In [1]: import numpy as np

In [2]: np.set_printoptions(precision=2, suppress=True, linewidth=160, floatmode="fixed")

In [3]: cent = np.array([[2, 0, 3, 0, 3, 1, 0, 3, -1], [3, -1, 0, 0, 2, -1, -3, 1, -2]])

In [4]: K = np.repeat(cent, 41 // 2, axis=0)

In [5]: rng = np.random.default_rng(568225)

In [6]: K = K + 0.02 * rng.normal(size=K.shape)

In [7]: K.round(2) + 0
Out[7]: 
array([[ 2.01,  0.00,  2.97, -0.02,  2.99,  1.00, -0.03,  3.00, -0.99],
       [ 2.02,  0.00,  2.97,  0.01,  3.00,  0.99,  0.02,  2.98, -0.98],
       [ 1.99,  0.02,  3.00,  0.00,  3.04,  0.94, -0.03,  3.00, -1.00],
       [ 1.97, -0.01,  3.00,  0.00,  2.98,  1.01, -0.01,  2.96, -0.98],
       [ 1.96,  0.00,  2.97, -0.02,  3.01,  1.00, -0.04,  3.01, -1.03],
       [ 2.00, -0.01,  3.01,  0.05,  2.99,  1.01,  0.01,  2.98, -0.99],
       [ 2.02, -0.04,  2.98, -0.01,  3.00,  0.99,  0.00,  3.01, -0.99],
       [ 1.99,  0.00,  3.01,  0.02,  2.98,  1.00,  0.00,  3.01, -1.01],
       [ 1.96,  0.02,  3.01,  0.02,  3.01,  1.03,  0.00,  3.01, -1.03],
       [ 2.00,  0.00,  3.02,  0.01,  2.97,  0.99,  0.00,  2.97, -1.00],
       [ 2.01, -0.01,  3.00, -0.02,  3.01,  0.99,  0.02,  3.04, -0.98],
       [ 2.03, -0.01,  2.99, -0.01,  2.95,  1.00, -0.02,  3.01, -1.01],
       [ 2.01,  0.00,  2.98, -0.03,  3.02,  0.96, -0.03,  3.01, -0.97],
       [ 2.00,  0.02,  3.00, -0.03,  3.01,  0.99, -0.02,  2.98, -0.98],
       [ 2.02,  0.02,  2.99,  0.00,  3.02,  1.01,  0.00,  3.03, -1.01],
       [ 1.99,  0.01,  2.99,  0.01,  3.03,  0.99,  0.02,  3.00, -1.01],
       [ 1.98,  0.02,  3.00,  0.04,  2.99,  1.01,  0.01,  3.02, -1.00],
       [ 2.00,  0.01,  2.99, -0.02,  3.02,  1.01, -0.03,  2.94, -0.99],
       [ 2.01, -0.01,  3.03, -0.01,  3.00,  0.97,  0.01,  2.97, -0.98],
       [ 2.02, -0.04,  3.01,  0.01,  3.03,  1.00, -0.01,  3.01, -0.95],
       [ 3.01, -0.99, -0.03, -0.01,  2.01, -0.98, -2.99,  0.99, -1.99],
       [ 3.00, -1.00,  0.02,  0.02,  2.02, -1.01, -2.99,  1.03, -2.05],
       [ 2.98, -1.02, -0.01, -0.01,  2.01, -1.03, -2.99,  0.98, -1.98],
       [ 3.02, -0.96,  0.00, -0.01,  2.06, -1.01, -2.99,  1.02, -2.01],
       [ 2.99, -0.97,  0.01,  0.00,  2.02, -0.98, -2.95,  1.02, -1.98],
       [ 2.99, -1.01, -0.02, -0.02,  2.01, -1.05, -3.01,  0.99, -2.00],
       [ 2.99, -0.99,  0.02,  0.02,  1.98, -1.01, -2.98,  1.03, -1.97],
       [ 3.02, -0.98,  0.01,  0.01,  1.99, -1.00, -2.99,  0.98, -2.01],
       [ 3.00, -1.03,  0.02,  0.01,  2.02, -1.00, -3.03,  1.02, -2.00],
       [ 3.01, -1.01, -0.02,  0.00,  2.02, -1.00, -2.98,  0.98, -2.01],
       [ 2.98, -0.97, -0.04,  0.03,  1.99, -0.99, -2.97,  0.98, -2.00],
       [ 2.99, -1.00, -0.01,  0.03,  2.01, -1.02, -3.00,  1.01, -1.99],
       [ 2.98, -0.99,  0.01, -0.01,  2.00, -0.99, -3.00,  1.01, -2.02],
       [ 3.00, -1.02,  0.00, -0.01,  2.06, -1.01, -2.99,  0.99, -2.01],
       [ 3.01, -0.96,  0.02,  0.00,  1.97, -1.02, -3.04,  1.01, -1.99],
       [ 2.99, -0.99,  0.02,  0.02,  1.97, -1.01, -3.00,  1.01, -1.99],
       [ 3.06, -0.99, -0.02,  0.00,  1.99, -1.00, -2.99,  0.99, -1.98],
       [ 3.02, -1.01,  0.02,  0.02,  1.98, -1.00, -2.97,  0.96, -1.97],
       [ 2.99, -0.98, -0.03, -0.02,  1.99, -0.96, -3.01,  1.00, -2.02],
       [ 3.04, -1.02, -0.01,  0.00,  2.00, -1.00, -3.02,  1.00, -1.97]])

In [8]: Ac = K - K.mean(axis=0)

In [9]: U, sigma, VT = np.linalg.svd(Ac, full_matrices=False)

In [10]: np.linalg.matrix_rank(Ac)
Out[10]: np.int64(9)

In [11]: np.round(Ac.mean(axis=0), 2) + 0
Out[11]: array([0.00, 0.00, 0.00, 0.00, 0.00, 0.00, 0.00, 0.00, 0.00])

In [12]: round(float((sigma ** 2).sum() ** 2 / (sigma ** 4).sum()), 2)
Out[12]: 1.0

In [13]: print((np.sign(U[:, 0]) == np.sign(U[0, 0])).astype(int))
[1 1 1 1 1 1 1 1 1 1 1 1 1 1 1 1 1 1 1 1 0 0 0 0 0 0 0 0 0 0 0 0 0 0 0 0 0 0 0 0]

In [14]: np.abs(VT[0]).argmax()
Out[14]: np.int64(2)

In [15]: print(np.round(np.abs(VT[-1]), 2) + 0)
[0.00 0.24 0.04 0.50 0.35 0.31 0.52 0.01 0.45]

In [16]: np.abs(U[:, 0]).argmax()
Out[16]: np.int64(25)

In [17]: print(np.round(VT[0] * np.sign(VT[0, np.abs(VT[0]).argmax()]), 2) + 0)
[-0.18  0.18  0.55  0.00  0.18  0.37  0.55  0.37  0.18]
